In [1]: import numpy as np

In [2]: np.set_printoptions(precision=2, suppress=True, linewidth=200)

In [3]: rd = lambda a: np.round(a, 2) + 0

In [4]: rng = np.random.default_rng(2)

In [5]: t = rng.uniform(0, 2 * np.pi, 24)

In [6]: O, _ = np.linalg.qr(np.array([[-0.7, -0.8], [-0.4, -0.4], [-0.1, -0.1]]))

In [7]: E = 3 * np.c_[np.cos(t), np.sin(t)] @ O.T

In [8]: rd(E)
Out[8]: 
array([[ 1.71, -2.39, -0.6 ],
       [ 2.23, -1.95, -0.49],
       [-2.42,  1.73,  0.43],
       [-1.33, -2.61, -0.65],
       [ 1.19,  2.67,  0.67],
       [-1.16,  2.68,  0.67],
       [ 0.42, -2.88, -0.72],
       [-1.91, -2.24, -0.56],
       [ 1.91, -2.25, -0.56],
       [ 0.15,  2.91,  0.73],
       [ 1.81,  2.32,  0.58],
       [-0.29, -2.9 , -0.72],
       [ 2.98,  0.32,  0.08],
       [-0.08,  2.91,  0.73],
       [ 3.  ,  0.14,  0.03],
       [ 0.6 ,  2.85,  0.71],
       [-2.84, -0.94, -0.23],
       [-0.33,  2.89,  0.72],
       [ 2.97, -0.43, -0.11],
       [ 0.41, -2.88, -0.72],
       [ 2.72, -1.23, -0.31],
       [ 2.47,  1.65,  0.41],
       [-2.97,  0.44,  0.11],
       [-1.92,  2.24,  0.56]])

In [9]: d = np.linalg.norm(E[:, None] - E[None], axis=-1)

In [10]: rd(d[:5, :5])
Out[10]: 
array([[0.  , 0.69, 5.92, 3.05, 5.24],
       [0.69, 0.  , 5.99, 3.63, 4.87],
       [5.92, 5.99, 0.  , 4.6 , 3.74],
       [3.05, 3.63, 4.6 , 0.  , 6.  ],
       [5.24, 4.87, 3.74, 6.  , 0.  ]])

In [11]: (d + 1e9 * np.eye(24)).round(6).argmin(axis=1)
Out[11]: array([ 8,  8, 23,  7, 15, 17, 19,  3,  0, 13,  4, 19, 14,  9, 12,  9, 22, 13, 14,  6, 18, 10, 16,  2])

In [12]: np.abs(np.diag(np.linalg.qr(E)[1])) > 1e-9
Out[12]: array([ True,  True, False])

In [13]: np.linalg.lstsq(E[:-1].T, E[-1])[2]
Out[13]: np.int32(2)

In [14]: rd(np.trace(np.linalg.pinv(E) @ E))
Out[14]: np.float64(2.0)

In [15]: left, sigma, VT = np.linalg.svd(E)

In [16]: np.argmax(sigma[:-1] / (sigma[1:] + 1e-6)) + 1
Out[16]: np.int64(2)

In [17]: rd(sigma)
Out[17]: array([11.28,  9.43,  0.  ])

In [18]: M2 = left[:, :2] @ np.diag(sigma[:2]) @ VT[:2]

In [19]: np.linalg.matrix_rank(M2)
Out[19]: np.int64(2)

In [20]: np.linalg.matrix_rank(E, rtol=0.05)
Out[20]: np.int64(2)

In [21]: M2 = E + rng.integers(-2, 3, (24, 2)) @ rng.integers(-2, 3, (2, 3))

In [22]: rd(M2)
Out[22]: 
array([[ 1.71, -6.39, -1.6 ],
       [-3.77, -5.95,  1.51],
       [-1.42,  3.73,  0.43],
       [-3.33, -2.61,  0.35],
       [ 4.19,  0.67, -1.33],
       [ 2.84,  2.68, -1.33],
       [ 0.42, -6.88, -1.72],
       [-5.91, -2.24,  1.44],
       [-0.09, -2.25,  0.44],
       [-3.85,  2.91,  2.73],
       [-0.19,  2.32,  1.58],
       [-0.29, -2.9 , -0.72],
       [ 2.98,  0.32,  0.08],
       [-1.08,  0.91,  0.73],
       [-1.  ,  0.14,  2.03],
       [ 1.6 ,  4.85,  0.71],
       [-6.84, -0.94,  1.77],
       [-2.33,  2.89,  1.72],
       [ 0.97,  3.57,  1.89],
       [ 0.41, -2.88, -0.72],
       [ 2.72,  2.77,  0.69],
       [ 3.47, -0.35, -0.59],
       [-3.97, -1.56,  0.11],
       [ 2.08,  6.24, -0.44]])

In [23]: rd(M2 - E)
Out[23]: 
array([[ 0., -4., -1.],
       [-6., -4.,  2.],
       [ 1.,  2.,  0.],
       [-2.,  0.,  1.],
       [ 3., -2., -2.],
       [ 4.,  0., -2.],
       [ 0., -4., -1.],
       [-4.,  0.,  2.],
       [-2.,  0.,  1.],
       [-4.,  0.,  2.],
       [-2.,  0.,  1.],
       [ 0.,  0.,  0.],
       [ 0.,  0.,  0.],
       [-1., -2.,  0.],
       [-4.,  0.,  2.],
       [ 1.,  2.,  0.],
       [-4.,  0.,  2.],
       [-2.,  0.,  1.],
       [-2.,  4.,  2.],
       [ 0.,  0.,  0.],
       [ 0.,  4.,  1.],
       [ 1., -2., -1.],
       [-1., -2.,  0.],
       [ 4.,  4., -1.]])
